% python3 -q
>>> import numpy as np
>>> from numpy import linalg as LA
>>> np.set_printoptions(precision=2, suppress=True, linewidth=140)
>>> M = np.load("a.npy")
>>> print(M)
[[-0.4 -1.5 -0.2  1.7  0.3  0.9 -0.5 -0.6  0.7 -1.8]
 [ 0.4  0.4  1.6 -0.6 -0.4  0.2 -0.3 -2.  -0.2 -0.6]
 [-0.5 -1.2 -0.7 -0.2 -1.8  0.2 -0.9  0.2  1.2  0.2]
 [ 0.7 -1.2 -1.  -1.5  1.3 -0.6  0.3  0.5 -0.7 -0.4]
 [-1.5 -0.1  0.  -0.3  0.2 -0.8  1.8  0.9 -0.4  0.6]
 [-0.4  1.6  0.4  1.  -0.7  1.4 -0.7  0.2 -1.  -1. ]
 [-0.5  1.7  1.   1.7 -0.4  0.6 -0.7 -0.7  0.1  0.4]
 [ 0.8  0.7 -1.6  0.  -1.6  0.6  1.2  0.3  0.7 -0.7]
 [ 0.  -0.4 -0.3  0.   0.6  1.4  0.5  0.1 -0.5 -1.3]
 [-2.   1.1  0.2  2.1  0.8 -0.4 -0.1  0.1 -0.1  0.2]
 [ 0.6  0.   0.4 -1.1  1.4  1.3 -0.7 -0.6 -0.9 -0.7]
 [-2.2 -1.  -1.4 -0.7 -0.5 -1.  -0.2 -0.4  2.8  0.4]
 [ 0.5 -1.1  0.9  0.7  2.   1.1  0.7  2.1  1.1  0.7]
 [ 2.5 -1.4  0.3 -0.1  0.7 -0.7 -0.9 -1.1  0.2  0.3]
 [-1.2 -1.5 -0.7  0.5 -0.3 -0.4 -2.3 -1.3  0.1  0.3]
 [ 1.2 -0.2  0.3  1.6 -0.9 -0.4  1.2 -0.4  0.6 -1.5]
 [ 1.   0.8 -0.6 -0.1 -0.9 -0.8 -2.4  0.2 -1.8  0.5]
 [ 1.5  0.  -1.1  0.2 -1.4  0.  -1.4  0.4 -0.5  1. ]
 [ 3.  -5.5  0.5 -3.5 -4.   3.   1.   1.   2.5  2. ]
 [-0.8  0.1 -1.6 -0.7  0.6  0.1 -0.3  1.2 -0.7 -1.2]
 [ 1.   0.5  0.6  0.3 -1.4 -0.2 -1.1 -0.1  1.1  0.2]
 [ 0.1  0.2 -1.2  0.   0.  -0.3  0.3  0.9 -0.6 -0.2]
 [ 0.9 -1.6  1.5  0.7  1.8  0.8  0.1 -0.2  1.4 -0.5]
 [ 1.2  0.6  0.4 -0.3  0.5 -3.  -0.6 -0.8  0.6 -1.6]
 [-0.8  2.   1.1 -0.5  1.1  1.9 -1.3  1.7 -0.7 -1. ]
 [-0.5 -0.3  0.6 -1.3  0.2  1.1  0.8 -0.5 -1.2  0.1]
 [-1.2  0.2  0.1 -0.3 -0.1  2.1 -1.7 -0.3 -0.6  0. ]
 [ 0.3 -0.3 -1.8 -2.7  0.4  0.4  0.7 -0.1 -1.   0.4]
 [ 0.3 -0.5 -1.4 -0.4 -0.4 -1.   2.3  1.3  0.5 -0.7]
 [-0.7 -0.9 -0.1 -1.5  0.8 -0.5  0.8 -1.4 -0.5 -1. ]
 [-0.2  0.   1.   0.1  0.4  0.2  0.1  0.5  0.1 -0.1]
 [-1.1 -1.  -1.4 -1.6 -1.1  0.4  0.2  0.5  0.  -0.6]
 [-1.1  1.1  0.1 -1.   0.3 -0.8 -0.2  1.1  1.1 -0.6]
 [-0.8  1.3  0.7  0.3  0.3 -0.2 -1.6  0.2 -1.3  0.2]
 [ 0.1 -0.2  0.5 -0.3  1.7  2.   0.   0.2  1.3  1.4]
 [ 1.1 -1.8  1.2  0.5  0.7  1.4 -1.6 -0.8 -0.4 -0.6]
 [-0.6  0.2  1.  -0.4 -0.6  0.2 -0.3  0.  -0.2  1.5]
 [-0.2  0.2  0.7 -0.8  0.2  0.1 -0.1 -0.7  0.7 -0.1]
 [ 0.2 -0.7 -1.   0.3 -1.3  0.8 -0.6 -0.1  2.   1.4]]
>>> cov = np.cov(M, rowvar=False)
>>> print(M.std(axis=0))
[1.1  1.28 0.94 1.1  1.14 1.08 1.03 0.85 1.03 0.88]
>>> print(cov.shape)
(10, 10)
>>> print(np.polyfit(M[:, 6], M[:, 8], 1))
[0.23 0.19]
>>> print(LA.eigvalsh(cov)[::-1])
[3.26 1.62 1.35 1.21 1.15 0.84 0.65 0.59 0.38 0.27]
>>> print(np.median(M, axis=0))
[ 0.  -0.1  0.2 -0.2  0.2  0.2 -0.2  0.1  0.  -0.1]
>>> print(np.argwhere(np.triu(np.abs(np.corrcoef(M.T)) > 0.8, 1)))
[]
